$ ipython --no-banner

In [1]: import numpy as np

In [2]: np.set_printoptions(suppress=True, linewidth=120)

In [3]: O, _ = np.linalg.qr(np.array([[-0.7, 0.0, 1.9],
   ...:     [0.8, 0.1, -0.1],
   ...:     [-2.1, -0.3, 0.4],
   ...:     [0.0, -2.4, -1.3]]))

In [4]: X = O @ O.T

In [5]: X.round(3) + 0
Out[5]: 
array([[ 0.999,  0.03 ,  0.012,  0.   ],
       [ 0.03 ,  0.135, -0.34 ,  0.006],
       [ 0.012, -0.34 ,  0.867,  0.003],
       [ 0.   ,  0.006,  0.003,  1.   ]])

In [6]: round(np.linalg.det(X.T), 3)
Out[6]: np.float64(0.0)

In [7]: round(np.linalg.det(X[::-1]), 3)
Out[7]: np.float64(0.0)

In [8]: np.round(np.linalg.det(2 * X), 3), round(np.linalg.det(X), 3)
Out[8]: (np.float64(0.0), np.float64(0.0))

In [9]: np.round(np.poly(X), 3) + 0
Out[9]: array([ 1., -3.,  3., -1.,  0.])

In [10]: np.round(np.kron(np.eye(2, dtype=int), X), 3) + 0
Out[10]: 
array([[ 0.999,  0.03 ,  0.012,  0.   ,  0.   ,  0.   ,  0.   ,  0.   ],
       [ 0.03 ,  0.135, -0.34 ,  0.006,  0.   ,  0.   ,  0.   ,  0.   ],
       [ 0.012, -0.34 ,  0.867,  0.003,  0.   ,  0.   ,  0.   ,  0.   ],
       [ 0.   ,  0.006,  0.003,  1.   ,  0.   ,  0.   ,  0.   ,  0.   ],
       [ 0.   ,  0.   ,  0.   ,  0.   ,  0.999,  0.03 ,  0.012,  0.   ],
       [ 0.   ,  0.   ,  0.   ,  0.   ,  0.03 ,  0.135, -0.34 ,  0.006],
       [ 0.   ,  0.   ,  0.   ,  0.   ,  0.012, -0.34 ,  0.867,  0.003],
       [ 0.   ,  0.   ,  0.   ,  0.   ,  0.   ,  0.006,  0.003,  1.   ]])

In [11]: K = np.load("data.npy")

In [12]: K
Out[12]: 
array([[ 2.246,  0.738,  0.611, -1.207],
       [ 1.783,  0.439,  1.205, -0.948],
       [-0.574,  0.113, -0.44 ,  0.55 ],
       [ 0.695,  0.5  , -0.342,  0.498],
       [-0.301, -0.402, -0.608,  0.078],
       [-0.612, -0.484, -0.228,  0.425],
       [-1.721, -1.175, -0.588,  0.644],
       [ 2.241,  1.492,  0.79 , -0.982],
       [-0.371,  0.333,  0.367, -0.068],
       [ 2.649,  1.356,  1.253, -1.67 ],
       [ 1.67 ,  0.774,  0.951, -1.085],
       [-0.48 , -0.274, -0.766,  0.405],
       [ 1.555,  0.969,  1.215, -0.948],
       [-1.987, -1.003, -1.085,  0.591],
       [ 0.746,  0.255,  0.151, -0.476],
       [-0.091,  0.413, -0.386,  0.325],
       [ 1.271,  0.238,  0.831, -0.635],
       [ 0.742,  0.216,  0.251,  0.329],
       [-1.1  , -0.899, -0.708,  0.416],
       [-0.054, -0.528, -0.017,  0.454],
       [ 0.895,  0.519,  0.446, -0.418],
       [ 2.041,  1.27 ,  1.39 , -1.019],
       [-3.126, -1.772, -1.467,  1.698],
       [-2.696, -1.625, -1.268,  1.67 ],
       [ 0.102,  0.243, -0.128,  0.128],
       [-1.214, -0.897, -1.262,  0.595]])

In [13]: vec = np.array([2, 0, 3, 2])

In [14]: target = K @ vec

In [15]: np.round(np.linalg.pinv(K) @ K, 3) + 0
Out[15]: 
array([[1., 0., 0., 0.],
       [0., 1., 0., 0.],
       [0., 0., 1., 0.],
       [0., 0., 0., 1.]])

In [16]: np.round(np.linalg.lstsq(K, target)[0], 3) + 0
Out[16]: array([2., 0., 3., 2.])

In [17]: np.round(np.linalg.solve(K.T @ K, K.T @ target), 3) + 0
Out[17]: array([2., 0., 3., 2.])

In [18]: rng = np.random.default_rng(360325)

In [19]: target = target + 0.05 * rng.normal(size=26)

In [20]: target.round(3)
Out[20]: 
array([ 3.835,  5.318, -1.357,  1.396, -2.328, -1.071, -3.921,  4.915,  0.176,  5.749,  4.076, -2.53 ,  4.822, -6.104,
        0.966, -0.683,  3.843,  2.949, -3.524,  0.683,  2.306,  6.176, -7.239, -5.823,  0.064, -5.031])

In [21]: b, *_ = np.linalg.lstsq(K, target)

In [22]: print([round(float(np.linalg.norm(np.linalg.solve(K.T @ K + lam * np.eye(4), K.T @ target))), 2) for lam in (0, 1, 10, 100)])
[4.19, 2.86, 1.76, 0.98]

In [23]: print(b.round())
[ 2. -0.  3.  2.]

In [24]: print(np.round(np.linalg.norm(target - K @ b), 3))
0.201

In [25]: b.round(3)
Out[25]: array([ 2.013, -0.004,  3.041,  2.054])

In [26]: z = K[:, 1] > np.median(K[:, 1])

In [27]: u = K[z].mean(axis=0) - K[~z].mean(axis=0)

In [28]: u.round(3)
Out[28]: array([ 2.155,  1.369,  1.144, -1.161])

In [29]: np.argsort(-np.abs(u).round(6), kind="stable")
Out[29]: array([0, 1, 3, 2])

In [30]: P = K @ np.linalg.solve(K.T @ K, K.T)

In [31]: np.allclose(P @ P, P)
Out[31]: True

In [32]: round(float(np.trace(P)), 3)
Out[32]: 4.0

In [33]: np.round(np.linalg.eigvalsh(P), 3) + 0
Out[33]: array([0., 0., 0., 0., 0., 0., 0., 0., 0., 0., 0., 0., 0., 0., 0., 0., 0., 0., 0., 0., 0., 0., 1., 1., 1., 1.])

In [34]: u = np.array([-1, 1, -2, 2, 0])

In [35]: r1 = np.array([1, 0, 2])

In [36]: data = u[:, None] + r1[None, :]

In [37]: data
Out[37]: 
array([[ 0, -1,  1],
       [ 2,  1,  3],
       [-1, -2,  0],
       [ 3,  2,  4],
       [ 1,  0,  2]])

In [38]: round(np.trace(np.linalg.pinv(data) @ data), 3)
Out[38]: np.float64(2.0)

In [39]: np.allclose(data[:-1].T @ np.linalg.lstsq(data[:-1].T, data[-1])[0], data[-1])
Out[39]: True

In [40]: np.unique(data.round(6), axis=0).shape
Out[40]: (5, 3)
